% python3 -q
>>> import numpy as np
>>> np.set_printoptions(precision=3, suppress=True, linewidth=160)
>>> W0 = np.loadtxt("case9.csv", delimiter=",")
>>> W0
array([[ 8.164, -6.157,  1.765, -7.07 ,  4.319],
       [ 7.74 , -6.083,  1.273, -6.955,  3.804],
       [ 7.553, -6.23 ,  2.058, -7.276,  4.344],
       [ 8.285, -6.529,  1.816, -7.053,  3.842],
       [ 8.171, -5.941,  1.637, -7.333,  4.116],
       [-8.992,  4.828,  4.058,  5.097, -5.505],
       [-9.135,  4.959,  4.513,  5.101, -4.966],
       [-9.122,  4.975,  4.104,  4.68 , -4.713],
       [-9.325,  5.277,  3.691,  5.876, -4.785],
       [-9.945,  5.188,  3.67 ,  5.498, -5.844]])
>>> cen = (W0 - W0.mean(axis=0)) / W0.std(axis=0)
>>> np.argwhere(np.abs(cen) > 2)
array([], shape=(0, 2), dtype=int64)
>>> coef = np.linalg.lstsq(np.delete(cen, 2, axis=1), cen[:, 2])[0]
>>> np.abs(coef).argmax()
np.int64(0)
>>> Y = np.c_[W0[:, :4] @ np.array([[-2, 0, 1, 2], [-1, 0, 1, -1], [1, 0, 0, 1], [1, 1, 2, -1]]), np.array([0, 1, 1, 3, 3, 3, 2, 1, 3, 1])]
>>> Y
array([[-15.476,  -7.07 , -12.133,  31.32 ,   0.   ],
       [-15.079,  -6.955, -12.253,  29.791,   1.   ],
       [-14.094,  -7.276, -13.229,  30.67 ,   1.   ],
       [-15.278,  -7.053, -12.35 ,  31.968,   3.   ],
       [-16.097,  -7.333, -12.436,  31.253,   3.   ],
       [ 22.311,   5.097,   6.03 , -23.851,   3.   ],
       [ 22.925,   5.101,   6.026, -23.817,   2.   ],
       [ 22.053,   4.68 ,   5.213, -23.795,   1.   ],
       [ 22.94 ,   5.876,   7.704, -26.112,   3.   ],
       [ 23.87 ,   5.498,   6.239, -26.906,   1.   ]])
>>> np.round(np.linalg.lstsq(W0, Y[:, 0])[0], 3) + 0
array([-2., -1.,  1.,  1.,  0.])
>>> np.linalg.matrix_rank(Y)
np.int64(5)
>>> np.linalg.norm(np.linalg.qr(W0)[0].T @ Y, axis=0) ** 2 / ((Y ** 2).sum(axis=0) + 1e-12)
array([1.   , 1.   , 1.   , 1.   , 0.842])
>>> cen = W0 - W0.mean(axis=0)
>>> evecs = np.linalg.svd(cen)[2][:2]
>>> Y = cen - cen @ evecs.T @ evecs
>>> round(float(np.linalg.norm(Y) / np.linalg.norm(cen)), 3)
0.031
>>> np.linalg.norm(Y, axis=1).round(6).argmax()
np.int64(8)
>>> W2 = W0[[4, 3]].astype(float)
>>> for _ in range(7):
...     labels = np.linalg.norm(W0[:, None] - W2, axis=-1).argmin(axis=1)
...     W2 = np.array([W0[labels == j].mean(axis=0) for j in range(2)])
... 
>>> labels
array([1, 1, 1, 1, 1, 0, 0, 0, 0, 0])
>>> np.abs(W2[1] - W2[0]).argmax()
np.int64(0)
>>> np.bincount(labels)
array([5, 5])
>>> rng = np.random.default_rng(150)
>>> labels = rng.permutation(5)
>>> Y = W0[:, labels] * rng.choice([-1, 1], 5)
>>> Y
array([[ 1.765,  7.07 , -8.164,  4.319, -6.157],
       [ 1.273,  6.955, -7.74 ,  3.804, -6.083],
       [ 2.058,  7.276, -7.553,  4.344, -6.23 ],
       [ 1.816,  7.053, -8.285,  3.842, -6.529],
       [ 1.637,  7.333, -8.171,  4.116, -5.941],
       [ 4.058, -5.097,  8.992, -5.505,  4.828],
       [ 4.513, -5.101,  9.135, -4.966,  4.959],
       [ 4.104, -4.68 ,  9.122, -4.713,  4.975],
       [ 3.691, -5.876,  9.325, -4.785,  5.277],
       [ 3.67 , -5.498,  9.945, -5.844,  5.188]])
>>> left, _, VT = np.linalg.svd(W0.T @ Y)
>>> np.round(left @ VT, 3) + 0
array([[ 0.,  0., -1.,  0.,  0.],
       [ 0.,  0.,  0.,  0.,  1.],
       [ 1.,  0.,  0.,  0.,  0.],
       [ 0., -1.,  0.,  0.,  0.],
       [ 0.,  0.,  0.,  1.,  0.]])
>>> M = np.load("sample8.npy")
>>> M
array([[-0.934,  0.06 ,  0.12 ,  0.419],
       [ 0.06 , -0.945,  0.12 ,  0.378],
       [ 0.12 ,  0.12 ,  1.99 , -0.033],
       [ 0.419,  0.378, -0.033,  1.889]])
>>> vals, evecs = np.linalg.eigvalsh(M)
Traceback (most recent call last):
  File "<python-input-31>", line 1, in <module>
    vals, evecs = np.linalg.eigvalsh(M)
    ^^^^^^^^^^^
ValueError: too many values to unpack (expected 2)
>>> vals, evecs = np.linalg.eigh(M)
>>> np.round(evecs.T @ evecs, 3) + 0
array([[1., 0., 0., 0.],
       [0., 1., 0., 0.],
       [0., 0., 1., 0.],
       [0., 0., 0., 1.]])
>>> (vals > 1e-8).sum(), (vals < -1e-8).sum()
(np.int64(2), np.int64(2))
